>>> import numpy as np
>>> import numpy.linalg as la
>>> np.set_printoptions(suppress=True, linewidth=200)
>>> rng = np.random.default_rng(367)
>>> ang = rng.uniform(0, 2 * np.pi, 11)
>>> q, _ = la.qr(np.array([[1.8, 1.2], [-1.9, -1.7], [1.9, -0.9]]))
>>> arr = 20 * np.c_[np.cos(ang), np.sin(ang)] @ q.T
>>> arr.round(2)
array([[ 11.93, -15.74,  -3.15],
       [-12.54,  15.19,  -3.45],
       [ -5.36,  10.07,  16.43],
       [  8.72,  -7.81,  16.22],
       [-11.53,  12.51, -10.51],
       [  2.92,   0.25,  19.78],
       [-11.36,  15.5 ,   5.54],
       [-11.36,  12.18, -11.07],
       [ -7.24,  12.02,  14.25],
       [ 11.03, -11.57,  12.02],
       [  8.85,  -8.01,  16.05]])
>>> # rank 2
>>> Z = arr[[0, 7]].astype(float)
>>> for _ in range(3):
...     z = la.norm(arr[:, None] - Z, axis=-1).argmin(axis=1)
...     Z = np.array([arr[z == j].mean(axis=0) for j in range(2)])
... 
>>> z
array([0, 1, 1, 0, 1, 0, 1, 1, 1, 0, 0])
>>> np.round(Z[1] - Z[0], 2)
array([-18.59,  21.49, -10.32])
>>> np.bincount(z)
array([5, 6])
>>> Uu, s, Vt = la.svd(arr)
>>> s.round(2) + 0
array([52.91, 40.01,  0.  ])
>>> np.argmax(s[:-1] / (s[1:] + 1e-6)) + 1
np.int64(2)
>>> B = Uu[:, :2] @ np.diag(s[:2]) @ Vt[:2]
>>> la.matrix_rank(B)
np.int64(2)
>>> vec = np.array([2, 1, 2])
>>> np.sign((arr @ vec).round(6))
array([ 1., -1.,  1.,  1., -1.,  1.,  1., -1.,  1.,  1.,  1.])
>>> (arr @ vec).argmax()
np.int64(5)
>>> np.round(arr @ np.ones(3), 2)
array([ -6.96,  -0.79,  21.14,  17.13,  -9.54,  22.96,   9.68, -10.26,  19.03,  11.49,  16.89])
>>> la.norm(arr @ vec) <= la.norm(arr, 2) * la.norm(vec) + 1e-9
np.True_
